$ python -q
>>> import numpy as np
>>> np.set_printoptions(precision=2, suppress=True, linewidth=100)
>>> J = np.loadtxt("test7.csv", delimiter=",")
>>> J
array([[ 1., -1.,  1., -1., -1.,  1., -1.,  1.],
       [ 1., -1., -1.,  1., -1.,  1.,  1., -1.],
       [ 1.,  1.,  1.,  1.,  1.,  1.,  1.,  1.],
       [ 1.,  1., -1., -1.,  1.,  1., -1., -1.],
       [ 1., -1.,  1., -1.,  1., -1.,  1., -1.],
       [ 1., -1., -1.,  1.,  1., -1., -1.,  1.]])
>>> other = J / np.linalg.norm(J, axis=1, keepdims=True)
>>> gram = other @ other.T
>>> (gram - 2 * np.eye(6)).round(6).argmax(axis=1)
array([1, 0, 0, 0, 0, 0])
>>> np.linalg.norm(other, axis=1)
array([1., 1., 1., 1., 1., 1.])
>>> gram[2].round(2) + 0
array([0., 0., 1., 0., 0., 0.])
>>> np.degrees(np.arccos(np.clip(gram[2, 4], -1, 1)))
np.float64(90.0)
>>> gram.round(2) + 0
array([[1., 0., 0., 0., 0., 0.],
       [0., 1., 0., 0., 0., 0.],
       [0., 0., 1., 0., 0., 0.],
       [0., 0., 0., 1., 0., 0.],
       [0., 0., 0., 0., 1., 0.],
       [0., 0., 0., 0., 0., 1.]])
>>> def softmax(z):
...     e = np.exp(z - z.max(axis=-1, keepdims=True))
...     return e / e.sum(axis=-1, keepdims=True)
... 
>>> np.round(softmax(10 * J[4]), 2) + 0
array([0.25, 0.  , 0.25, 0.  , 0.25, 0.  , 0.25, 0.  ])
>>> scores = J @ J.T / np.sqrt(8)
>>> softmax(scores + np.triu(np.full(scores.shape, -np.inf), 1))
array([[1.  , 0.  , 0.  , 0.  , 0.  , 0.  ],
       [0.06, 0.94, 0.  , 0.  , 0.  , 0.  ],
       [0.05, 0.05, 0.89, 0.  , 0.  , 0.  ],
       [0.05, 0.05, 0.05, 0.85, 0.  , 0.  ],
       [0.05, 0.05, 0.05, 0.05, 0.81, 0.  ],
       [0.05, 0.05, 0.05, 0.05, 0.05, 0.77]])
>>> softmax(scores)[4] @ J
array([ 1.  , -0.82,  0.73, -0.73,  0.82, -0.64,  0.73, -0.73])
>>> softmax(scores)
array([[0.77, 0.05, 0.05, 0.05, 0.05, 0.05],
       [0.05, 0.77, 0.05, 0.05, 0.05, 0.05],
       [0.05, 0.05, 0.77, 0.05, 0.05, 0.05],
       [0.05, 0.05, 0.05, 0.77, 0.05, 0.05],
       [0.05, 0.05, 0.05, 0.05, 0.77, 0.05],
       [0.05, 0.05, 0.05, 0.05, 0.05, 0.77]])
